>>> import numpy as np
>>> np.set_printoptions(precision=1, suppress=True, linewidth=100, sign=" ")
>>> F = np.load("mat.npy")
>>> print(F)
[[ 0  0  0  1  0  0]
 [ 0  0  1  1  0  1]
 [ 0  1  0  1  0  0]
 [ 1  1  1  0  0  1]
 [ 0  0  0  0  0  0]
 [ 0  1  0  1  0  0]]
>>> ev, V = np.linalg.eigh(F)
>>> x = np.array([4, 5, 3, 3, 4, 1])
>>> round(x @ F @ x / (x @ x), 1), np.round(ev[0], 1), np.round(ev[-1], 1)
(np.float64(1.6), np.float64(-1.7), np.float64(2.7))
>>> (np.sign(V[:, -1].round(6)) == np.sign(V[0, -1].round(6))).astype(int)
array([ 1,  1,  1,  1,  0,  1])
>>> np.round(np.linalg.eigvalsh(F[1:, 1:]), 1) + 0
array([-1.6, -1. ,  0. ,  0. ,  2.6])
>>> out = np.array([[3, 3], [1, 0]])
>>> C = np.array([[0, 5], [8, 0]])
>>> K = np.kron(out, C)
>>> print(K)
[[  0  15   0  15]
 [ 24   0  24   0]
 [  0   5   0   0]
 [  8   0   0   0]]
>>> np.sort(np.abs(np.linalg.eigvals(K)))
array([  5.,   5.,  24.,  24.])
>>> np.linalg.determinant(K)
Traceback (most recent call last):
  File "<python-input-14>", line 1, in <module>
    np.linalg.determinant(K)
    ^^^^^^^^^^^^^^^^^^^^^
AttributeError: module 'numpy.linalg' has no attribute 'determinant'
>>> np.allclose(K, K.T)
False
>>> np.linalg.matrix_power(K, 3)
array([[     0,   9000,      0,   7200],
       [ 14400,      0,  11520,      0],
       [     0,   2400,      0,   1800],
       [  3840,      0,   2880,      0]])
>>> print(np.allclose(K @ K.T, K.T @ K))
False
>>> np.trace(K)
np.int64(0)
>>> x = np.array([0, -9, -2, -7])
>>> target = K @ x
>>> coef, lr = np.zeros(4), 1 / np.linalg.norm(K, 2) ** 2
>>> for i in range(50):
...     coef -= lr * K.T @ (K @ coef - target)
...     if i % 10 == 0: print(i, round(np.linalg.norm(K @ coef - target), 1))
... 
0 149.0
10 7.0
20 5.6
30 4.5
40 3.7
>>> print(round(np.linalg.cond(K), 1))
9.9
>>> rng = np.random.default_rng(86)
>>> z = rng.permutation(4)
>>> out = K[:, z] * rng.choice([-1, 1], 4)
>>> print(out)
[[-15   0   0 -15]
 [  0 -24  24   0]
 [ -5   0   0   0]
 [  0   0   8   0]]
>>> Uu, _, vt = np.linalg.svd(K.T @ out)
>>> print(np.round(np.linalg.lstsq(K, out)[0], 1) + 0)
[[ 0.  0.  1.  0.]
 [-1.  0.  0.  0.]
 [ 0. -1.  0.  0.]
 [ 0.  0.  0. -1.]]
>>> np.round(Uu @ vt, 1) + 0
array([[ 0.,  0.,  1.,  0.],
       [-1.,  0.,  0.,  0.],
       [ 0., -1.,  0.,  0.],
       [ 0.,  0.,  0., -1.]])
>>> K.sum(axis=1)
array([ 30,  48,   5,   8])
>>> K - K[0]
array([[  0,   0,   0,   0],
       [ 24, -15,  24, -15],
       [  0, -10,   0, -15],
       [  8, -15,   0, -15]])
>>> print(K.mean(axis=0))
[ 8.   5.   6.   3.8]
>>> np.linalg.matrix_rank(K)
np.int64(4)
>>> np.unravel_index(np.abs(K).argmax(), K.shape)
(np.int64(1), np.int64(0))
>>> np.zeros(4, 4)
Traceback (most recent call last):
  File "<python-input-36>", line 1, in <module>
    np.zeros(4, 4)
    ~~~~~~~~^^^^^^
TypeError: Cannot interpret '4' as a data type
>>> K[:, 4]
Traceback (most recent call last):
  File "<python-input-37>", line 1, in <module>
    K[:, 4]
    ~^^^^^^
IndexError: index 4 is out of bounds for axis 1 with size 4
>>> K[4]
Traceback (most recent call last):
  File "<python-input-38>", line 1, in <module>
    K[4]
    ~^^^
IndexError: index 4 is out of bounds for axis 0 with size 4
>>> X = np.loadtxt("a.csv", delimiter=",")
>>> X.round(1) + 0
array([[ 1.8, -1.2, -1.8,  2.8,  1.6,  1. , -0.4, -1.2,  1.2, -3. ,  3.1, -3.2,  0.4],
       [-1.2,  0.8,  1.4,  0.6,  0. ,  0.2,  1.7,  0.8,  0.5,  1.4, -2.1,  1. , -1. ],
       [-1.8,  1.4, -2.2, -1.5,  0.6,  0. ,  0.3, -0.7,  1.3,  1.6, -1.9, -1.4,  0.3],
       [ 2.8,  0.6, -1.5, -4.2,  0. , -1.8, -0.6,  0.7, -1.5, -1.9, -0.9, -2.2,  1.2],
       [ 1.6,  0. ,  0.6,  0. ,  1. ,  2.9, -0.8, -0.8,  0.8, -0.5, -2.5,  1.8,  0.3],
       [ 1. ,  0.2,  0. , -1.8,  2.9, -1.8,  0.8, -1.6,  2.1, -0.8, -0.7,  1.9,  1.4],
       [-0.4,  1.7,  0.3, -0.6, -0.8,  0.8, -0.3,  1.7, -1.4, -0.2, -0.9,  1.4,  0.5],
       [-1.2,  0.8, -0.7,  0.7, -0.8, -1.6,  1.7, -3.6, -2. , -1.1, -1.1,  0.6, -0.9],
       [ 1.2,  0.5,  1.3, -1.5,  0.8,  2.1, -1.4, -2. ,  2.7, -3. , -2.7,  0.6, -2.7],
       [-3. ,  1.4,  1.6, -1.9, -0.5, -0.8, -0.2, -1.1, -3. ,  0.8,  1.7,  0. , -0.4],
       [ 3.1, -2.1, -1.9, -0.9, -2.5, -0.7, -0.9, -1.1, -2.7,  1.7, -1.4, -0.3,  0. ],
       [-3.2,  1. , -1.4, -2.2,  1.8,  1.9,  1.4,  0.6,  0.6,  0. , -0.3, -0.6, -0.5],
       [ 0.4, -1. ,  0.3,  1.2,  0.3,  1.4,  0.5, -0.9, -2.7, -0.4,  0. , -0.5,  3.2]])
>>> Uu, sv, vt = np.linalg.svd(X)
>>> V = vt[:(sv > 1e-8).sum()]
>>> x = X[6] + 5 * X[9] + rng.integers(2) * np.eye(13)[3]
>>> x
array([-15.2,   8.8,   8.1,  -9.8,  -3.2,  -3.5,  -1.2,  -3.7, -16.6,   3.7,   7.6,   1.5,  -1.4])
>>> np.allclose(V.T @ V @ x, x)
True
>>> np.linalg.matrix_rank(np.vstack([X, x]))
np.int64(12)
>>> round(float(np.linalg.norm(x - V.T @ V @ x)), 1)
0.0
>>> Uu, sv, vt = np.linalg.svd(X)
>>> sv.round(1) + 0
array([ 9.,  9.,  8.,  7.,  6.,  5.,  5.,  5.,  3.,  2.,  2.,  1.,  0.])
>>> out = Uu[:, :12] @ np.diag(sv[:12]) @ vt[:12]
>>> np.round(np.abs(X - out).max(), 1)
np.float64(0.0)
>>> np.linalg.matrix_rank(out)
np.int64(12)
>>> J = np.loadtxt("case6.csv", delimiter=",")
>>> J
array([[ -1.8,  -3. ,  -2.7,  -1.5,  -2.2,  -1.2,  -0.5,  -3.5,  -1.5,   0.3,  -3.4,   0.2,  -2.9],
       [  1.9,   2.6,   2.9,   1.7,   2.3,   1.3,   0.9,   3. ,   1.8,   0.5,   3.1,  -0.1,   3.1],
       [  0. ,  -4.3,  -2.2,  -1.9,  -0.1, -10. ,  -1.5,  -0.1,  -4.3,  -2.5,  -0.3,  -9.7,  -2. ],
       [ -2.4,  -0.4,  -1.7,  -1.3,  -1.8,   4.5,  -0.1,  -2.9,  -0.2,   1. ,  -2.7,   4.8,  -2.2],
       [  4. ,   5.8,   5.6,   4.3,   4.1,   1.8,   2.2,   6.1,   3.9,   0.3,   5.9,   0.2,   5.9],
       [ -2.8,  -1.2,  -2.2,  -1.2,  -2.4,   4.3,   0. ,  -3.2,   0.2,   0.4,  -2.8,   4.6,  -1.7],
       [ -2.1,   0.6,  -1.2,  -0.5,  -2.3,   8.9,   1.2,  -3. ,   1.7,   2.3,  -3. ,   9.9,  -1.3],
       [ -0.2,   1.1,   1.4,   1. ,   0. ,   4.9,   1.5,   0.2,   2.4,   0.9,   0.1,   4.8,   1.2],
       [  1.7,   6.6,   4.6,   4.3,   2. ,  10.8,   3. ,   2.9,   6.1,   2.2,   3. ,  10.2,   5.5],
       [  3.9,   3.9,   4.8,   3.2,   3.8,  -2.8,   1.2,   6.2,   1.7,  -0.6,   6.2,  -5.3,   5.6]])
>>> def softmax(z):
...     e = np.exp(z - z.max(axis=-1, keepdims=True))
...     return e / e.sum(axis=-1, keepdims=True)
... 
>>> np.round(softmax(10 * J[9]), 1) + 0
array([ 0. ,  0. ,  0. ,  0. ,  0. ,  0. ,  0. ,  0.5,  0. ,  0. ,  0.5,  0. ,  0. ])
>>> scores = J @ J.T / np.sqrt(13)
>>> print(softmax(scores)[9] @ J)
[ 3.9  3.9  4.8  3.2  3.8 -2.8  1.2  6.2  1.7 -0.6  6.2 -5.3  5.6]
>>> np.round(softmax(scores + np.triu(np.full(scores.shape, -np.inf), 1)), 1) + 0
array([[ 1. ,  0. ,  0. ,  0. ,  0. ,  0. ,  0. ,  0. ,  0. ,  0. ],
       [ 0. ,  1. ,  0. ,  0. ,  0. ,  0. ,  0. ,  0. ,  0. ,  0. ],
       [ 0. ,  0. ,  1. ,  0. ,  0. ,  0. ,  0. ,  0. ,  0. ,  0. ],
       [ 0. ,  0. ,  0. ,  1. ,  0. ,  0. ,  0. ,  0. ,  0. ,  0. ],
       [ 0. ,  0. ,  0. ,  0. ,  1. ,  0. ,  0. ,  0. ,  0. ,  0. ],
       [ 0. ,  0. ,  0. ,  0.3,  0. ,  0.7,  0. ,  0. ,  0. ,  0. ],
       [ 0. ,  0. ,  0. ,  0. ,  0. ,  0. ,  1. ,  0. ,  0. ,  0. ],
       [ 0. ,  0. ,  0. ,  0. ,  0. ,  0. ,  1. ,  0. ,  0. ,  0. ],
       [ 0. ,  0. ,  0. ,  0. ,  0. ,  0. ,  0. ,  0. ,  1. ,  0. ],
       [ 0. ,  0. ,  0. ,  0. ,  0. ,  0. ,  0. ,  0. ,  0. ,  1. ]])
